$ ipython --no-banner

In [1]: import numpy as np

In [2]: np.set_printoptions(precision=2, suppress=True, linewidth=200, floatmode="fixed")

In [3]: X = np.array([[1.05, 1.0, 2.0, 2.0],
   ...:     [0.0, 0.05, 2.0, 0.0],
   ...:     [0.0, 0.0, 1.05, 1.0],
   ...:     [1.0, 1.0, 2.0, 2.05]])

In [4]: np.linalg.matrix_rank(X)
Out[4]: np.int64(4)

In [5]: np.abs(X).max()
Out[5]: np.float64(2.05)

In [6]: X.sum(axis=0)
Out[6]: array([2.05, 2.05, 7.05, 5.05])

In [7]: X.shape
Out[7]: (4, 4)

In [8]: X.sum(axis=1)
Out[8]: array([6.05, 2.05, 2.05, 6.05])

In [9]: X.mean(axis=0)
Out[9]: array([0.51, 0.51, 1.76, 1.26])

In [10]: round(np.linalg.norm(X), 2)
Out[10]: np.float64(5.14)

In [11]: x0 = np.array([0, -3, -1, -3])

In [12]: y = X @ x0

In [13]: coef, lr = np.zeros(4), 1 / np.linalg.norm(X, 2) ** 2

In [14]: for i in range(4):
    ...:     coef -= lr * X.T @ (X @ coef - y)
    ...:     if i % 1 == 0: print(i, round(np.linalg.norm(X @ coef - y), 2))
    ...: 
0 2.49
1 2.26
2 2.05
3 1.86

In [15]: coef
Out[15]: array([-1.09, -1.05, -1.91, -2.29])

In [16]: rng = np.random.default_rng(56)

In [17]: z = rng.permutation(4)

In [18]: z
Out[18]: array([0, 3, 1, 2])

In [19]: Y = X[z][:, z]

In [20]: np.sort(np.abs(np.linalg.eigvals(Y)))
Out[20]: array([0.05, 0.72, 0.72, 3.93])

In [21]: np.diag(Y)
Out[21]: array([1.05, 2.05, 0.05, 1.05])

In [22]: def softmax(z):
    ...:     e = np.exp(z - z.max(axis=-1, keepdims=True))
    ...:     return e / e.sum(axis=-1, keepdims=True)
    ...: 

In [23]: softmax(X[0] + -1)
Out[23]: array([0.14, 0.13, 0.36, 0.36])

In [24]: att = X @ X.T / np.sqrt(4)

In [25]: softmax(att)
Out[25]: 
array([[0.47, 0.02, 0.02, 0.48],
       [0.30, 0.29, 0.11, 0.30],
       [0.36, 0.13, 0.13, 0.37],
       [0.47, 0.02, 0.02, 0.48]])

In [26]: softmax(att)[0] @ X
Out[26]: array([0.98, 0.95, 1.98, 1.95])

In [27]: softmax(att).round(6).argmax(axis=1)
Out[27]: array([3, 0, 3, 3])

In [28]: F = np.loadtxt("sample13.csv", delimiter=",")

In [29]: F
Out[29]: 
array([[-0.20, -1.00,  0.80, -1.00, -0.50],
       [-1.10,  1.00, -1.30,  0.50,  0.60],
       [ 1.30,  0.80,  0.00,  1.40, -1.30],
       [ 2.10,  1.80,  0.10,  0.10,  0.20]])

In [30]: Y = np.array([[0, 1, 1], [1, 1, 0], [0, 0, 1], [2, 0, 2], [1, 1, 0]])

In [31]: np.vstack([F, Y.T]).shape
Out[31]: (7, 5)

In [32]: F @ Y
Out[32]: 
array([[-3.50, -1.70, -1.40],
       [ 2.60,  0.50, -1.40],
       [ 2.30,  0.80,  4.10],
       [ 2.20,  4.10,  2.40]])

In [33]: Y.T @ F.T
Out[33]: 
array([[-3.50,  2.60,  2.30,  2.20],
       [-1.70,  0.50,  0.80,  4.10],
       [-1.40, -1.40,  4.10,  2.40]])

In [34]: r0, g = F[1], F[0]

In [35]: r0 @ r0
Out[35]: np.float64(4.51)

In [36]: r0 @ g
Out[36]: np.float64(-2.62)

In [37]: p = (r0 @ g) / (r0 @ r0) * r0

In [38]: np.outer(r0, g)
Out[38]: 
array([[ 0.22,  1.10, -0.88,  1.10,  0.55],
       [-0.20, -1.00,  0.80, -1.00, -0.50],
       [ 0.26,  1.30, -1.04,  1.30,  0.65],
       [-0.10, -0.50,  0.40, -0.50, -0.25],
       [-0.12, -0.60,  0.48, -0.60, -0.30]])

In [39]: np.linalg.matrix_rank(np.outer(r0, g))
Out[39]: np.int64(1)

In [40]: p
Out[40]: array([ 0.64, -0.58,  0.76, -0.29, -0.35])

In [41]: round(float(np.linalg.norm(r0 + g) ** 2 + np.linalg.norm(r0 - g) ** 2), 2)
Out[41]: 14.88

In [42]: x0 = np.array([0, 0, -1, 1, 0])

In [43]: np.einsum("ij,j->i", F, x0)
Out[43]: array([-1.80,  1.80,  1.40,  0.00])

In [44]: F @ np.ones(5)
Out[44]: array([-1.90, -0.30,  2.20,  4.30])

In [45]: np.sign((F @ x0).round(6))
Out[45]: array([-1.00,  1.00,  1.00,  0.00])

In [46]: F @ np.eye(5)[2]
Out[46]: array([ 0.80, -1.30,  0.00,  0.10])

In [47]: F @ x0
Out[47]: array([-1.80,  1.80,  1.40,  0.00])

In [48]: E = np.array([[0.0, 1.0, 3.0, 0.0, 0.0, 0.0],
    ...:     [1.0, 3.0, -2.0, -1.0, 0.0, 0.0],
    ...:     [3.0, 3.0, -2.0, 3.0, 0.0, 0.0],
    ...:     [-1.0, -3.0, 0.0, 2.0, 0.0, 0.0],
    ...:     [0.0, 0.0, 0.0, 0.0, -1.0, -1.0],
    ...:     [0.0, 0.0, 0.0, 0.0, -1.0, 1.0]])

In [49]: round(np.linalg.det(E), 2)
Out[49]: np.float64(68.0)

In [50]: np.trace(E)
Out[50]: np.float64(3.0)

In [51]: (E - E.T) / 2
Out[51]: 
array([[ 0.00,  0.00,  0.00,  0.50,  0.00,  0.00],
       [ 0.00,  0.00, -2.50,  1.00,  0.00,  0.00],
       [ 0.00,  2.50,  0.00,  1.50,  0.00,  0.00],
       [-0.50, -1.00, -1.50,  0.00,  0.00,  0.00],
       [ 0.00,  0.00,  0.00,  0.00,  0.00,  0.00],
       [ 0.00,  0.00,  0.00,  0.00,  0.00,  0.00]])

In [52]: x0 = np.array([2, 0, -1, -2, -1, -2])

In [53]: y = E @ x0

In [54]: coef, lr = np.zeros(6), 1 / np.linalg.norm(E, 2) ** 2

In [55]: for i in range(40):
    ...:     coef -= lr * E.T @ (E @ coef - y)
    ...:     if i % 10 == 0: print(i, round(np.linalg.norm(E @ coef - y), 2))
    ...: 
0 5.14
10 2.08
20 1.43
30 1.08

In [56]: round(np.linalg.cond(E), 2)
Out[56]: np.float64(16.4)
